% python3 -q
>>> import numpy as np
>>> import numpy.linalg as la
>>> np.set_printoptions(suppress=True, linewidth=140)
>>> A = np.array([[0.0, 0.0, 1.0], [0.0, 0.0, 2.0], [1.0, 2.0, 0.0]])
>>> A
array([[0., 0., 1.],
       [0., 0., 2.],
       [1., 2., 0.]])
>>> # null space of dimension 1
>>> la.lstsq(A[:-1].T, A[-1])[2]
np.int32(1)
>>> U, sv, vt = la.svd(A)
>>> vecs = vt[:(sv > 1e-8).sum()]
>>> rng = np.random.default_rng(992)
>>> x = A[1] + 2 * A[0] + rng.integers(2) * np.eye(3)[0]
>>> x
array([0., 0., 4.])
>>> np.round(np.diag(vecs.T @ vecs), 2)
array([0.2, 0.8, 1. ])
>>> la.matrix_rank(np.vstack([A, x]))
np.int64(2)
>>> np.allclose(vecs.T @ vecs @ x, x)
True
>>> np.round(vecs.T @ vecs, 2)
array([[0.2, 0.4, 0. ],
       [0.4, 0.8, 0. ],
       [0. , 0. , 1. ]])
>>> [round(float(x), 2) for x in la.svd(A, compute_uv=False)[:3]]
[2.24, 2.24, 0.0]
>>> la.cond(A) > 100
np.True_
>>> [round(float(la.det(A[:i, :i])), 2) + 0 for i in range(1, 4)]
[0.0, 0.0, 0.0]
>>> K = np.array([[-2, 1, 5], [-2, 3, 3], [3, -1, 0], [-1, 1, 1]])
>>> K
array([[-2,  1,  5],
       [-2,  3,  3],
       [ 3, -1,  0],
       [-1,  1,  1]])
>>> out = np.c_[K[:, :1] @ np.array([[-3]]), np.array([0, 2, 3, 2])]
>>> out
array([[ 6,  0],
       [ 6,  2],
       [-9,  3],
       [ 3,  2]])
>>> np.round(la.lstsq(K, out[:, 0])[0], 2) + 0
array([-3.,  0.,  0.])
>>> la.matrix_rank(out)
np.int64(2)
>>> x = np.array([1, -1])
>>> rhs = out @ x
>>> np.round(la.solve(out.T @ out, out.T @ rhs), 2)
array([ 1., -1.])
>>> rhs
array([  6,   4, -12,   1])
>>> np.round(la.pinv(out) @ out, 2) + 0
array([[1., 0.],
       [0., 1.]])
>>> rhs = rhs + 0.3 * rng.normal(size=4)
>>> rhs.round(2)
array([  5.88,   3.98, -11.65,   1.67])
>>> b, *_ = la.lstsq(out, rhs)
>>> [round(float(la.norm(la.solve(out.T @ out + lam * np.eye(2), out.T @ rhs))), 2) for lam in (0, 1, 10, 100)]
[1.32, 1.29, 1.1, 0.66]
>>> np.round(out.T @ (rhs - out @ b), 2) + 0
array([0., 0.])
>>> Q, _ = la.qr(np.array([[-1.0, -1.7, -1.7, -0.7],
...     [-1.7, -1.2, -0.6, -0.2],
...     [0.7, 0.2, 0.2, -0.1],
...     [-0.1, 1.1, 0.4, 0.2]]))
>>> w = np.array([2, 2, -2, 0])
>>> W0 = Q @ np.diag(w) @ Q.T
>>> W0.round(2)
array([[ 0.13,  1.21,  0.04, -1.58],
       [ 1.21,  0.96, -0.68,  0.86],
       [ 0.04, -0.68,  0.35, -0.38],
       [-1.58,  0.86, -0.38,  0.56]])
>>> # symmetric, so the eigenvalues are real
>>> round(la.norm(W0) ** 2 / la.norm(W0, 2) ** 2, 2)
np.float64(3.0)
>>> np.round(la.norm(W0, 1), 2), round(la.norm(W0, np.inf), 2)
(np.float64(3.71), np.float64(3.71))
>>> la.norm(W0, axis=1).argmax()
np.int64(0)
>>> rk = la.matrix_rank(W0)
>>> rk
np.int64(3)
>>> N = la.svd(W0)[2][rk:].T
>>> np.allclose(W0 @ N, 0)
True
>>> arr = np.array([[-2, -2, -2, -2],
...     [-2, -4, -4, -4],
...     [-2, -4, -6, -6],
...     [-2, -4, -6, -8]])
>>> # symmetric
>>> x = np.array([-1, -2, 3])
>>> h1 = np.maximum(K @ x, 0)
>>> h1
array([15,  5,  0,  2])
>>> np.maximum(K @ x, 0) - np.maximum(-K @ x, 0)
array([15,  5, -1,  2])
>>> K.T @ h1
array([-42,  32,  92])
>>> np.round(np.tanh(K @ x), 2)
array([ 1.  ,  1.  , -0.76,  0.96])
>>> np.maximum(K @ (3 * x), 0)
array([45, 15,  0,  6])
>>> K * (h1 > 1e-9)[:, None]
array([[-2,  1,  5],
       [-2,  3,  3],
       [ 0,  0,  0],
       [-1,  1,  1]])
>>> w, vecs = la.eigh(arr)
>>> x = np.array([2, 2, -2, -1])
>>> np.abs(arr).sum(axis=1).max(), np.round(np.abs(w).max(), 2)
(np.int64(20), np.float64(16.58))
>>> np.round(la.svd(arr, compute_uv=False), 2)
array([16.58,  2.  ,  0.85,  0.57])
>>> np.unravel_index(np.abs(arr).argmax(), arr.shape)
(np.int64(3), np.int64(3))
>>> out = la.invert(arr)
Traceback (most recent call last):
  File "<python-input-62>", line 1, in <module>
    out = la.invert(arr)
          ^^^^^^^^^
AttributeError: module 'numpy.linalg' has no attribute 'invert'
>>> out = la.inv(arr)
>>> np.round(la.det(arr) * out, 2)
array([[-16.,   8.,  -0.,  -0.],
       [  8., -16.,   8.,  -0.],
       [ -0.,   8., -16.,   8.],
       [ -0.,  -0.,   8.,  -8.]])
>>> np.allclose(out, arr.T)
False
>>> round(la.det(arr) * la.det(out), 2)
np.float64(1.0)
>>> np.round(la.inv(out), 2)
array([[-2., -2., -2., -2.],
       [-2., -4., -4., -4.],
       [-2., -4., -6., -6.],
       [-2., -4., -6., -8.]])
>>> J = np.loadtxt("w.csv", delimiter=",")
>>> J
array([[ 4.,  4.,  4.,  4.,  4.],
       [ 4.,  8.,  8.,  8.,  8.],
       [ 4.,  8., 12., 12., 12.],
       [ 4.,  8., 12., 16., 16.],
       [ 4.,  8., 12., 16., 20.]])
>>> # equal to its transpose
>>> Q = J.astype(float).copy()
>>> for j in range(5):
...     Q[:, j] -= Q[:, :j] @ (Q[:, :j].T @ Q[:, j])
...     Q[:, j] /= la.norm(Q[:, j])
... 
>>> Q.round(2) + 0
array([[ 0.45, -0.89,  0.  ,  0.  ,  0.  ],
       [ 0.45,  0.22, -0.87,  0.  ,  0.  ],
       [ 0.45,  0.22,  0.29, -0.82,  0.  ],
       [ 0.45,  0.22,  0.29,  0.41, -0.71],
       [ 0.45,  0.22,  0.29,  0.41,  0.71]])
>>> np.round(Q.T @ Q, 2) + 0
array([[1., 0., 0., 0., 0.],
       [0., 1., 0., 0., 0.],
       [0., 0., 1., 0., 0.],
       [0., 0., 0., 1., 0.],
       [0., 0., 0., 0., 1.]])
